In [1]: import numpy as np

In [2]: import numpy.linalg as la

In [3]: np.set_printoptions(precision=3, suppress=True, linewidth=120, legacy="1.25")

In [4]: rd = lambda a: np.round(a, 3) + 0

In [5]: mat = np.loadtxt("test3.csv", delimiter=",")

In [6]: mat
Out[6]: 
array([[0.5  , 0.5  , 0.   , 0.   ],
       [0.   , 0.5  , 0.5  , 0.   ],
       [0.   , 0.   , 0.667, 0.333],
       [0.   , 0.   , 0.   , 1.   ]])

In [7]: rd(la.eigvals(mat).sum().real)
Out[7]: 2.667

In [8]: rd(la.eigvals(mat))
Out[8]: array([0.5  , 0.5  , 0.667, 1.   ])

In [9]: rd(la.det(2 * mat)), rd(la.det(mat))
Out[9]: (2.668, 0.167)

In [10]: np.kron(np.eye(2, dtype=int), mat)
Out[10]: 
array([[0.5  , 0.5  , 0.   , 0.   , 0.   , 0.   , 0.   , 0.   ],
       [0.   , 0.5  , 0.5  , 0.   , 0.   , 0.   , 0.   , 0.   ],
       [0.   , 0.   , 0.667, 0.333, 0.   , 0.   , 0.   , 0.   ],
       [0.   , 0.   , 0.   , 1.   , 0.   , 0.   , 0.   , 0.   ],
       [0.   , 0.   , 0.   , 0.   , 0.5  , 0.5  , 0.   , 0.   ],
       [0.   , 0.   , 0.   , 0.   , 0.   , 0.5  , 0.5  , 0.   ],
       [0.   , 0.   , 0.   , 0.   , 0.   , 0.   , 0.667, 0.333],
       [0.   , 0.   , 0.   , 0.   , 0.   , 0.   , 0.   , 1.   ]])

In [11]: M2 = np.array([[-1, -2], [-3, -2], [-2, 1], [3, 0]])

In [12]: mat @ M2
Out[12]: 
array([[-2.   , -2.   ],
       [-2.5  , -0.5  ],
       [-0.335,  0.667],
       [ 3.   ,  0.   ]])

In [13]: np.einsum("ik,kj->ij", mat, M2)
Out[13]: 
array([[-2.   , -2.   ],
       [-2.5  , -0.5  ],
       [-0.335,  0.667],
       [ 3.   ,  0.   ]])

In [14]: M2.T @ mat.T
Out[14]: 
array([[-2.   , -2.5  , -0.335,  3.   ],
       [-2.   , -0.5  ,  0.667,  0.   ]])

In [15]: np.einsum("ik,kj->ji", mat, M2)
Out[15]: 
array([[-2.   , -2.5  , -0.335,  3.   ],
       [-2.   , -0.5  ,  0.667,  0.   ]])

In [16]: la.matrix_rank(mat @ M2)
Out[16]: 2

In [17]: rd(np.einsum("ij,ij->i", mat, mat))
Out[17]: array([0.5  , 0.5  , 0.556, 1.   ])

In [18]: np.einsum("ij,ij->", mat, M2)
ValueError: operands could not be broadcast together with remapped shapes [original->remapped]: (4,4)->(4,4) (4,2)->(4,2) 


In [19]: M2 @ mat
ValueError: matmul: Input operand 1 has a mismatch in its core dimension 0, with gufunc signature (n?,k),(k,m?)->(n?,m?) (size 4 is different from 2)


In [20]: basis = np.array([[0.8, 1.9, 0.7, 0.6], [-0.6, 0.3, 0.3, 2.0], [-3.2, -0.1, 1.0, -0.4]])

In [21]: rng = np.random.default_rng(681676)

In [22]: E = np.array([[0, 0, 1],
    ...:     [0, 1, 0],
    ...:     [3, 0, 3],
    ...:     [3, 1, 0],
    ...:     [1, 0, 0],
    ...:     [3, 1, 2],
    ...:     [3, 1, 2],
    ...:     [3, 2, 2],
    ...:     [0, 3, 0],
    ...:     [3, 1, 2],
    ...:     [3, 0, 1],
    ...:     [3, 3, 1],
    ...:     [2, 1, 3],
    ...:     [3, 3, 0],
    ...:     [2, 0, 1],
    ...:     [0, 2, 0],
    ...:     [0, 0, 0],
    ...:     [2, 0, 2],
    ...:     [0, 0, 0],
    ...:     [0, 0, 1]]) @ basis + 0.1 * rng.normal(size=(20, 4))

In [23]: rd(E)
Out[23]: 
array([[-3.123, -0.088,  0.906, -0.338],
       [-0.701,  0.293,  0.259,  2.091],
       [-7.215,  5.363,  4.932,  0.704],
       [ 1.736,  5.929,  2.185,  3.859],
       [ 0.855,  1.892,  0.71 ,  0.572],
       [-4.76 ,  6.038,  4.405,  3.087],
       [-4.474,  5.75 ,  4.486,  3.267],
       [-5.158,  5.99 ,  4.652,  4.948],
       [-1.93 ,  0.867,  0.857,  5.984],
       [-4.616,  5.611,  4.455,  3.037],
       [-0.771,  5.592,  3.023,  1.401],
       [-2.522,  6.53 ,  4.007,  7.417],
       [-8.48 ,  3.738,  4.64 ,  1.781],
       [ 0.517,  6.694,  3.125,  7.78 ],
       [-1.583,  3.6  ,  2.334,  0.783],
       [-1.228,  0.614,  0.705,  4.009],
       [ 0.035, -0.055,  0.025,  0.046],
       [-4.816,  3.593,  3.072,  0.219],
       [-0.086, -0.033,  0.051, -0.03 ],
       [-3.184,  0.153,  1.096, -0.315]])

In [24]: def softmax(z):
    ...:     e = np.exp(z - z.max(axis=-1, keepdims=True))
    ...:     return e / e.sum(axis=-1, keepdims=True)
    ...: 

In [25]: rd(softmax(E[16] + 4))
Out[25]: array([0.256, 0.233, 0.253, 0.258])

In [26]: att = E @ E.T / np.sqrt(4)

In [27]: softmax(att).round(6).argmax(axis=1)
Out[27]: array([12, 11,  2, 13, 13,  7,  7,  7, 11,  7, 11, 11, 12, 13,  7, 11,  8,  2, 12, 12])

In [28]: rd(softmax(att)[16] @ E)
Out[28]: array([-2.424,  3.313,  2.401,  2.591])

In [29]: d = la.norm(E[:, None] - E[None], axis=-1)

In [30]: np.unravel_index(d.round(6).argmax(), d.shape)
Out[30]: (0, 13)

In [31]: la.matrix_rank(d ** 2)
Out[31]: 6

In [32]: d[6].round(6).argsort(kind="stable")[:4]
Out[32]: array([6, 9, 5, 7])

In [33]: d.mean(axis=1).argmax()
Out[33]: 13

In [34]: d.shape
Out[34]: (20, 20)

In [35]: basis = E[[16, 4]].astype(float)

In [36]: for _ in range(6):
    ...:     z = la.norm(E[:, None] - basis, axis=-1).argmin(axis=1)
    ...:     basis = np.array([E[z == j].mean(axis=0) for j in range(2)])
    ...: 

In [37]: z
Out[37]: array([0, 0, 1, 1, 0, 1, 1, 1, 0, 1, 1, 1, 1, 1, 0, 0, 0, 1, 0, 0])

In [38]: rd(basis)
Out[38]: 
array([[-1.216,  0.805,  0.772,  1.423],
       [-3.687,  5.53 ,  3.908,  3.409]])

In [39]: np.bincount(z)
Out[39]: array([ 9, 11])

In [40]: rd(basis[1] - basis[0])
Out[40]: array([-2.471,  4.725,  3.136,  1.987])

In [41]: m1 = np.loadtxt("data.csv", delimiter=",")

In [42]: m1
Out[42]: 
array([[-2.755,  5.671,  2.131,  5.32 ],
       [-0.173, -0.238, -2.723,  1.031],
       [ 1.67 , -1.154,  1.48 ,  1.274],
       [-2.936,  5.734,  3.029,  4.785],
       [-3.041,  5.358,  1.528,  6.081],
       [ 0.132, -0.264, -0.671,  1.142],
       [-2.21 , -1.147, -2.734,  1.526],
       [-3.157,  6.159,  2.461,  5.456],
       [-1.83 ,  0.929, -2.601,  0.373],
       [-2.714,  5.234,  2.013,  5.721],
       [-2.568, -1.861, -4.111,  0.576],
       [-2.142,  5.092,  1.272,  4.103],
       [-1.034, -0.644,  0.98 ,  2.005],
       [-2.35 , -0.856, -3.464,  4.077],
       [ 1.975, -0.641,  0.567, -0.326],
       [ 1.216,  0.806, -0.801,  2.201],
       [-3.124,  1.286, -2.642,  4.605],
       [-2.903,  5.514,  1.786,  5.599],
       [-1.785, -1.097, -5.285,  2.022],
       [-2.943,  4.497,  3.875,  4.71 ],
       [ 0.097, -0.415,  1.686,  1.142],
       [-2.365,  4.454,  3.216,  3.218],
       [ 1.577, -1.949, -0.626, -0.602],
       [ 2.365, -1.036, -0.82 , -0.119],
       [-4.416, -1.39 , -3.245,  1.515],
       [ 1.231,  0.331, -0.238,  0.066],
       [-2.5  ,  4.188,  4.498,  3.276]])

In [43]: M2 = np.c_[m1[:, :3] @ np.array([[-3, 1, -1], [-1, -2, 1], [0, 2, 0]]), np.array([1, 4, 1, 1, 4, 0, 3, 3, 0, 5, 1, 5, 2, 0, 3, 2, 0, 4, 1, 4, 1, 1, 5, 0, 0, 5, 3])]

In [44]: rd(M2)
Out[44]: 
array([[  2.594,  -9.835,   8.426,   1.   ],
       [  0.757,  -5.143,  -0.065,   4.   ],
       [ -3.856,   6.938,  -2.824,   1.   ],
       [  3.074,  -8.346,   8.67 ,   1.   ],
       [  3.765, -10.701,   8.399,   4.   ],
       [ -0.132,  -0.682,  -0.396,   0.   ],
       [  7.777,  -5.384,   1.063,   3.   ],
       [  3.312, -10.553,   9.316,   3.   ],
       [  4.561,  -8.89 ,   2.759,   0.   ],
       [  2.908,  -9.156,   7.948,   5.   ],
       [  9.565,  -7.068,   0.707,   1.   ],
       [  1.334,  -9.782,   7.234,   5.   ],
       [  3.746,   2.214,   0.39 ,   2.   ],
       [  7.906,  -7.566,   1.494,   0.   ],
       [ -5.284,   4.391,  -2.616,   3.   ],
       [ -4.454,  -1.998,  -0.41 ,   2.   ],
       [  8.086, -10.98 ,   4.41 ,   0.   ],
       [  3.195, -10.359,   8.417,   4.   ],
       [  6.452, -10.161,   0.688,   1.   ],
       [  4.332,  -4.187,   7.44 ,   4.   ],
       [  0.124,   4.299,  -0.512,   1.   ],
       [  2.641,  -4.841,   6.819,   1.   ],
       [ -2.782,   4.223,  -3.526,   5.   ],
       [ -6.059,   2.797,  -3.401,   0.   ],
       [ 14.638,  -8.126,   3.026,   0.   ],
       [ -4.024,   0.093,  -0.9  ,   5.   ],
       [  3.312,  -1.88 ,   6.688,   3.   ]])

In [45]: rd(la.norm(M2 - m1 @ la.lstsq(m1, M2)[0], axis=0))
Out[45]: array([ 0.   ,  0.   ,  0.   , 10.222])

In [46]: la.matrix_rank(M2)
Out[46]: 4

In [47]: P = m1 @ la.solve(m1.T @ m1, m1.T)

In [48]: rd(la.eigvalsh(P))
Out[48]: array([0., 0., 0., 0., 0., 0., 0., 0., 0., 0., 0., 0., 0., 0., 0., 0., 0., 0., 0., 0., 0., 0., 0., 1., 1., 1., 1.])

In [49]: rd(np.trace(P))
Out[49]: 4.0

In [50]: z = rng.permutation(4)

In [51]: M2 = m1[:, z] * rng.choice([-1, 1], 4)

In [52]: M2
Out[52]: 
array([[ 5.32 ,  2.131, -5.671,  2.755],
       [ 1.031, -2.723,  0.238,  0.173],
       [ 1.274,  1.48 ,  1.154, -1.67 ],
       [ 4.785,  3.029, -5.734,  2.936],
       [ 6.081,  1.528, -5.358,  3.041],
       [ 1.142, -0.671,  0.264, -0.132],
       [ 1.526, -2.734,  1.147,  2.21 ],
       [ 5.456,  2.461, -6.159,  3.157],
       [ 0.373, -2.601, -0.929,  1.83 ],
       [ 5.721,  2.013, -5.234,  2.714],
       [ 0.576, -4.111,  1.861,  2.568],
       [ 4.103,  1.272, -5.092,  2.142],
       [ 2.005,  0.98 ,  0.644,  1.034],
       [ 4.077, -3.464,  0.856,  2.35 ],
       [-0.326,  0.567,  0.641, -1.975],
       [ 2.201, -0.801, -0.806, -1.216],
       [ 4.605, -2.642, -1.286,  3.124],
       [ 5.599,  1.786, -5.514,  2.903],
       [ 2.022, -5.285,  1.097,  1.785],
       [ 4.71 ,  3.875, -4.497,  2.943],
       [ 1.142,  1.686,  0.415, -0.097],
       [ 3.218,  3.216, -4.454,  2.365],
       [-0.602, -0.626,  1.949, -1.577],
       [-0.119, -0.82 ,  1.036, -2.365],
       [ 1.515, -3.245,  1.39 ,  4.416],
       [ 0.066, -0.238, -0.331, -1.231],
       [ 3.276,  4.498, -4.188,  2.5  ]])

In [53]: left, _, VT = la.svd(m1.T @ M2)

In [54]: rd(left @ VT)
Out[54]: 
array([[ 0.,  0.,  0., -1.],
       [ 0.,  0., -1.,  0.],
       [ 0.,  1.,  0.,  0.],
       [ 1.,  0.,  0.,  0.]])

In [55]: z
Out[55]: array([3, 2, 1, 0])
